$ ipython --no-banner

In [1]: import numpy as np

In [2]: import numpy.linalg as la

In [3]: np.set_printoptions(precision=1, suppress=True, linewidth=200, sign=" ")

In [4]: F = np.load("m.npy")

In [5]: F
Out[5]: 
array([[ -4,   0,  -4,   4,   0,   6,   2,  -4],
       [ -5,   0,  -3,   0,  -2,   2,   2,  -3],
       [ -4,   1,  -4,   1,   1,   3,   2,  -1],
       [-11,   2,  -9,   0,   0,   5,   5,  -3],
       [-12,   1,  -8,  -1,  -3,   4,   5,  -5],
       [ -2,   1,  -2,  -1,   1,   0,   1,   1]])

In [6]: left, sig, Vt = la.svd(F)

In [7]: np.argmax(sig[:-1] / (sig[1:] + 1e-6)) + 1
Out[7]: np.int64(3)

In [8]: out = left[:, :3] @ np.diag(sig[:3]) @ Vt[:3]

In [9]: out.round(1) + 0
Out[9]: 
array([[ -4.,   0.,  -4.,   4.,   0.,   6.,   2.,  -4.],
       [ -5.,   0.,  -3.,   0.,  -2.,   2.,   2.,  -3.],
       [ -4.,   1.,  -4.,   1.,   1.,   3.,   2.,  -1.],
       [-11.,   2.,  -9.,   0.,   0.,   5.,   5.,  -3.],
       [-12.,   1.,  -8.,  -1.,  -3.,   4.,   5.,  -5.],
       [ -2.,   1.,  -2.,  -1.,   1.,   0.,   1.,   1.]])

In [10]: la.matrix_rank(F, rtol=0.05)
Out[10]: np.int64(3)

In [11]: np.round(np.abs(F - out).max(), 1)
Out[11]: np.float64(0.0)

In [12]: round(la.norm(F - out) / la.norm(F), 1)
Out[12]: np.float64(0.0)

In [13]: rank = la.matrix_rank(F)

In [14]: rank
Out[14]: np.int64(3)

In [15]: ns = la.svd(F)[2][rank:].T

In [16]: [int(la.matrix_rank(np.delete(F, i, axis=0))) for i in range(6)]
Out[16]: [3, 3, 3, 3, 3, 3]

In [17]: [int(la.matrix_rank(F[:i])) for i in range(1, len(F) + 1)]
Out[17]: [1, 2, 3, 3, 3, 3]

In [18]: w1 = np.array([[4, 0, 1, 5],
    ...:     [1, 4, 2, 4],
    ...:     [2, 1, 5, 4],
    ...:     [1, 5, 3, 2],
    ...:     [1, 3, 0, 2],
    ...:     [1, 3, 3, 3],
    ...:     [5, 4, 3, 4],
    ...:     [4, 1, 5, 5]])

In [19]: coef = np.array([0, 1, -2, 2])

In [20]: hid = np.maximum(F @ w1 + coef, 0)

In [21]: hid
Out[21]: 
array([[  0,  39,   0,   0],
       [  0,   3,   0,   0],
       [  0,  25,   0,   0],
       [  0,  32,   0,   0],
       [  0,  10,   0,   0],
       [  0,   6,   0,   0]])

In [22]: cent = np.array([[1, 0], [0, 0], [-2, 3], [-1, 1]])

In [23]: (hid @ cent).round(6).argmax(axis=1)
Out[23]: array([ 0,  0,  0,  0,  0,  0])

In [24]: w1 @ cent
Out[24]: 
array([[ -3,   8],
       [ -7,  10],
       [-12,  19],
       [ -7,  11],
       [ -1,   2],
       [ -8,  12],
       [ -5,  13],
       [-11,  20]])

In [25]: round(np.trace(la.pinv(F) @ F), 1)
Out[25]: np.float64(3.0)

In [26]: np.allclose(F[:-1].T @ la.lstsq(F[:-1].T, F[-1])[0], F[-1])
Out[26]: True

In [27]: np.unique(F.round(6), axis=0).shape
Out[27]: (6, 8)

In [28]: la.lstsq(F[:-1].T, F[-1])[2]
Out[28]: np.int32(3)

In [29]: out = np.array([[2, 0], [0, 2], [2, 0]])

In [30]: K = np.kron(np.eye(3, dtype=int), out)

In [31]: K
Out[31]: 
array([[ 2,  0,  0,  0,  0,  0],
       [ 0,  2,  0,  0,  0,  0],
       [ 2,  0,  0,  0,  0,  0],
       [ 0,  0,  2,  0,  0,  0],
       [ 0,  0,  0,  2,  0,  0],
       [ 0,  0,  2,  0,  0,  0],
       [ 0,  0,  0,  0,  2,  0],
       [ 0,  0,  0,  0,  0,  2],
       [ 0,  0,  0,  0,  2,  0]])

In [32]: P = K @ la.solve(K.T @ K, K.T)

In [33]: la.matrix_rank(np.eye(9) - P)
Out[33]: np.int64(3)

In [34]: P @ K[:, 3]
Out[34]: array([ 0.,  0.,  0.,  0.,  2.,  0.,  0.,  0.,  0.])

In [35]: la.eigvalsh(P)
Out[35]: array([ 0.,  0.,  0.,  1.,  1.,  1.,  1.,  1.,  1.])

In [36]: rng = np.random.default_rng(51438)

In [37]: z = rng.permutation(6)

In [38]: out = K[:, z] * rng.choice([-1, 1], 6)

In [39]: out
Out[39]: 
array([[ 0,  0, -2,  0,  0,  0],
       [ 0, -2,  0,  0,  0,  0],
       [ 0,  0, -2,  0,  0,  0],
       [ 0,  0,  0,  0,  0,  2],
       [ 0,  0,  0, -2,  0,  0],
       [ 0,  0,  0,  0,  0,  2],
       [ 0,  0,  0,  0,  2,  0],
       [ 2,  0,  0,  0,  0,  0],
       [ 0,  0,  0,  0,  2,  0]])

In [40]: left, _, Vt = la.svd(K.T @ out)

In [41]: z
Out[41]: array([ 5,  1,  0,  3,  4,  2])

In [42]: left @ Vt
Out[42]: 
array([[ 0.,  0., -1.,  0.,  0.,  0.],
       [ 0., -1.,  0.,  0.,  0.,  0.],
       [ 0.,  0.,  0.,  0.,  0.,  1.],
       [ 0.,  0.,  0., -1.,  0.,  0.],
       [ 0.,  0.,  0.,  0.,  1.,  0.],
       [ 1.,  0.,  0.,  0.,  0.,  0.]])

In [43]: u, r1 = K[1], K[3]

In [44]: u @ r1
Out[44]: np.int64(0)

In [45]: p = (u @ r1) / (u @ u) * u

In [46]: la.matrix_rank(np.outer(u, r1))
Out[46]: np.int64(1)

In [47]: (r1 - p) @ u
Out[47]: np.float64(0.0)

In [48]: np.outer(u, r1)
Out[48]: 
array([[ 0,  0,  0,  0,  0,  0],
       [ 0,  0,  4,  0,  0,  0],
       [ 0,  0,  0,  0,  0,  0],
       [ 0,  0,  0,  0,  0,  0],
       [ 0,  0,  0,  0,  0,  0],
       [ 0,  0,  0,  0,  0,  0]])

In [49]: np.round(la.norm(u + r1) ** 2 + la.norm(u - r1) ** 2, 1)
Out[49]: np.float64(16.0)

In [50]: def softmax(z):
    ...:     e = np.exp(z - z.max(axis=-1, keepdims=True))
    ...:     return e / e.sum(axis=-1, keepdims=True)
    ...: 

In [51]: softmax(K).sum(axis=1)
Out[51]: array([ 1.,  1.,  1.,  1.,  1.,  1.,  1.,  1.,  1.])

In [52]: att = K @ K.T / np.sqrt(6)

In [53]: softmax(att)
Out[53]: 
array([[ 0.3,  0.1,  0.3,  0.1,  0.1,  0.1,  0.1,  0.1,  0.1],
       [ 0.1,  0.4,  0.1,  0.1,  0.1,  0.1,  0.1,  0.1,  0.1],
       [ 0.3,  0.1,  0.3,  0.1,  0.1,  0.1,  0.1,  0.1,  0.1],
       [ 0.1,  0.1,  0.1,  0.3,  0.1,  0.3,  0.1,  0.1,  0.1],
       [ 0.1,  0.1,  0.1,  0.1,  0.4,  0.1,  0.1,  0.1,  0.1],
       [ 0.1,  0.1,  0.1,  0.3,  0.1,  0.3,  0.1,  0.1,  0.1],
       [ 0.1,  0.1,  0.1,  0.1,  0.1,  0.1,  0.3,  0.1,  0.3],
       [ 0.1,  0.1,  0.1,  0.1,  0.1,  0.1,  0.1,  0.4,  0.1],
       [ 0.1,  0.1,  0.1,  0.1,  0.1,  0.1,  0.3,  0.1,  0.3]])

In [54]: softmax(att)[0] @ K
Out[54]: array([ 1.2,  0.1,  0.2,  0.1,  0.2,  0.1])

In [55]: softmax(att + np.triu(np.full(att.shape, -np.inf), 1))
Out[55]: 
array([[ 1. ,  0. ,  0. ,  0. ,  0. ,  0. ,  0. ,  0. ,  0. ],
       [ 0.2,  0.8,  0. ,  0. ,  0. ,  0. ,  0. ,  0. ,  0. ],
       [ 0.5,  0.1,  0.5,  0. ,  0. ,  0. ,  0. ,  0. ,  0. ],
       [ 0.1,  0.1,  0.1,  0.6,  0. ,  0. ,  0. ,  0. ,  0. ],
       [ 0.1,  0.1,  0.1,  0.1,  0.6,  0. ,  0. ,  0. ,  0. ],
       [ 0.1,  0.1,  0.1,  0.4,  0.1,  0.4,  0. ,  0. ,  0. ],
       [ 0.1,  0.1,  0.1,  0.1,  0.1,  0.1,  0.5,  0. ,  0. ],
       [ 0.1,  0.1,  0.1,  0.1,  0.1,  0.1,  0.1,  0.4,  0. ],
       [ 0.1,  0.1,  0.1,  0.1,  0.1,  0.1,  0.3,  0.1,  0.3]])

In [56]: la.norm(K, axis=0)
Out[56]: array([ 2.8,  2. ,  2.8,  2. ,  2.8,  2. ])

In [57]: K @ K.T
Out[57]: 
array([[ 4,  0,  4,  0,  0,  0,  0,  0,  0],
       [ 0,  4,  0,  0,  0,  0,  0,  0,  0],
       [ 4,  0,  4,  0,  0,  0,  0,  0,  0],
       [ 0,  0,  0,  4,  0,  4,  0,  0,  0],
       [ 0,  0,  0,  0,  4,  0,  0,  0,  0],
       [ 0,  0,  0,  4,  0,  4,  0,  0,  0],
       [ 0,  0,  0,  0,  0,  0,  4,  0,  4],
       [ 0,  0,  0,  0,  0,  0,  0,  4,  0],
       [ 0,  0,  0,  0,  0,  0,  4,  0,  4]])

In [58]: Q, _ = la.qr(np.array([[-0.1, 0.1, -0.9, 0.0, 1.8],
    ...:     [-0.4, 1.9, -0.9, -0.5, 1.0],
    ...:     [0.1, -0.3, -0.6, 0.5, 0.0],
    ...:     [0.1, -0.8, -1.3, -1.3, -0.6],
    ...:     [1.4, 0.1, 0.3, -1.0, 0.5]]))

In [59]: X = 5 * Q

In [60]: X
Out[60]: 
array([[-0.3, -0.2, -2.3,  1.8,  4. ],
       [-1.4, -4.3, -1.7, -0.6, -1. ],
       [ 0.3,  0.7, -1.7,  3.8, -2.6],
       [ 0.3,  1.9, -3.7, -2.6, -0.8],
       [ 4.8, -1.4, -0.3, -0.1,  0.3]])

In [61]: u = np.array([2, -1, 3, 3, -2])

In [62]: out = X + np.outer(u, np.eye(5)[0])

In [63]: round(la.det(out) / la.det(X), 1), np.round(1 + la.solve(X, u)[0], 1)
Out[63]: (np.float64(0.7), np.float64(0.7))

In [64]: la.matrix_rank(out - X)
Out[64]: np.int64(1)

In [65]: out
Out[65]: 
array([[ 1.7, -0.2, -2.3,  1.8,  4. ],
       [-2.4, -4.3, -1.7, -0.6, -1. ],
       [ 3.3,  0.7, -1.7,  3.8, -2.6],
       [ 3.3,  1.9, -3.7, -2.6, -0.8],
       [ 2.8, -1.4, -0.3, -0.1,  0.3]])
